>>> import numpy as np
>>> np.set_printoptions(precision=2, suppress=True, linewidth=200, floatmode="fixed")
>>> data = np.loadtxt("w.csv", delimiter=",")
>>> print(data)
[[-3.00  5.00  3.00]
 [-8.00 10.00  4.00]
 [ 2.00 -2.00  2.00]]
>>> out = data / np.linalg.norm(data, axis=1, keepdims=True)
>>> C2 = out @ out.T
>>> C2
array([[ 1.00,  0.98, -0.44],
       [ 0.98,  1.00, -0.60],
       [-0.44, -0.60,  1.00]])
>>> np.linalg.norm(out, axis=1)
array([1.00, 1.00, 1.00])
>>> np.argwhere(np.triu(np.abs(C2) > 0.95, 1))
array([[0, 1]])
>>> C2[0]
array([ 1.00,  0.98, -0.44])
>>> m1 = np.load("block17.npy")
>>> print(m1)
[[1.00 0.50 0.25 0.12 0.06 0.03 0.02]
 [0.50 1.00 0.50 0.25 0.12 0.06 0.03]
 [0.25 0.50 1.00 0.50 0.25 0.12 0.06]
 [0.12 0.25 0.50 1.00 0.50 0.25 0.12]
 [0.06 0.12 0.25 0.50 1.00 0.50 0.25]
 [0.03 0.06 0.12 0.25 0.50 1.00 0.50]
 [0.02 0.03 0.06 0.12 0.25 0.50 1.00]]
>>> C2 = m1.T @ m1
>>> (m1 @ m1.T).shape
(7, 7)
>>> np.linalg.eigvalsh(C2)[::-1]
array([6.18, 2.62, 1.02, 0.44, 0.23, 0.15, 0.12])
>>> np.allclose(C2, C2.T)
True
>>> w, V = np.linalg.eigh(m1)
>>> vec = np.array([5, 0, 1, 1, 2, 3, 0])
>>> V * np.maximum(w, 0) @ V.T
array([[1.00, 0.50, 0.25, 0.12, 0.06, 0.03, 0.02],
       [0.50, 1.00, 0.50, 0.25, 0.12, 0.06, 0.03],
       [0.25, 0.50, 1.00, 0.50, 0.25, 0.12, 0.06],
       [0.12, 0.25, 0.50, 1.00, 0.50, 0.25, 0.12],
       [0.06, 0.12, 0.25, 0.50, 1.00, 0.50, 0.25],
       [0.03, 0.06, 0.12, 0.25, 0.50, 1.00, 0.50],
       [0.02, 0.03, 0.06, 0.12, 0.25, 0.50, 1.00]])
>>> print(round(vec @ m1 @ vec / (vec @ vec), 2), np.round(w[0], 2), np.round(w[-1], 2))
1.45 0.35 2.49
>>> print(np.linalg.eigvalsh(m1[1:, 1:]))
[0.36 0.41 0.55 0.85 1.44 2.39]
>>> (np.sign(V[:, -1].round(6)) == np.sign(V[0, -1].round(6))).astype(int)
array([1, 1, 1, 1, 1, 1, 1])
>>> K = np.load("run17.npy")
>>> K
array([[-1.61, -0.11,  1.59, -1.15,  0.68,  1.51,  0.45],
       [ 1.45, -0.08, -0.80,  1.59,  0.72,  0.84, -2.00],
       [ 5.10, -1.17, -0.39,  0.75, -0.66,  0.42, -2.61],
       [-3.10, -2.70, -2.15, -0.46,  0.40,  1.47,  0.51],
       [-3.81,  2.45,  0.20, -0.70,  2.21, -1.89,  3.79],
       [-0.10, -0.52, -1.10,  0.42, -0.98, -0.34,  0.11],
       [ 4.14, -0.25,  0.73,  1.01, -0.08,  0.48, -0.96],
       [-3.36, -0.65,  0.81, -0.65,  0.18, -0.93,  1.28],
       [ 6.41, -2.78,  2.30,  0.59, -3.06,  0.50, -3.09],
       [-3.19, -4.02, -0.01, -1.94, -3.23,  0.20,  1.88],
       [ 0.37, -0.20, -0.26, -0.10,  0.91,  1.45, -1.07],
       [-0.12, -1.14,  1.05, -0.06, -0.53,  0.13, -0.05],
       [ 2.07,  2.59, -1.35,  1.21,  1.20, -0.89,  0.27],
       [ 3.54,  0.04,  1.15, -0.16, -0.34, -0.30, -1.25],
       [ 0.31, -1.21, -2.09,  0.71, -0.69,  0.46, -0.15],
       [ 0.00,  1.68,  0.83, -0.38,  1.34,  0.07,  0.75],
       [-1.35, -2.17,  1.08, -1.72, -1.54, -0.09,  0.60]])
>>> out = np.c_[K[:, :2] @ np.array([[2, -3], [-3, 6]]), np.array([2, 7, 1, -9, 1, -4, -8, 0, 6, -6, -2, 7, 7, 1, 5, 5, -8])]
>>> out
array([[ -2.89,   4.17,   2.00],
       [  3.14,  -4.83,   7.00],
       [ 13.71, -22.32,   1.00],
       [  1.90,  -6.90,  -9.00],
       [-14.97,  26.13,   1.00],
       [  1.36,  -2.82,  -4.00],
       [  9.03, -13.92,  -8.00],
       [ -4.77,   6.18,   0.00],
       [ 21.16, -35.91,   6.00],
       [  5.68, -14.55,  -6.00],
       [  1.34,  -2.31,  -2.00],
       [  3.18,  -6.48,   7.00],
       [ -3.63,   9.33,   7.00],
       [  6.96, -10.38,   1.00],
       [  4.25,  -8.19,   5.00],
       [ -5.04,  10.08,   5.00],
       [  3.81,  -8.97,  -8.00]])
>>> np.linalg.matrix_rank(out)
np.int64(3)
>>> np.round(np.linalg.lstsq(K, out[:, 0])[0], 2) + 0
array([ 2.00, -3.00,  0.00,  0.00,  0.00,  0.00,  0.00])
>>> np.round(np.linalg.norm(out - K @ np.linalg.lstsq(K, out)[0], axis=0), 2) + 0
array([ 0.00,  0.00, 17.42])
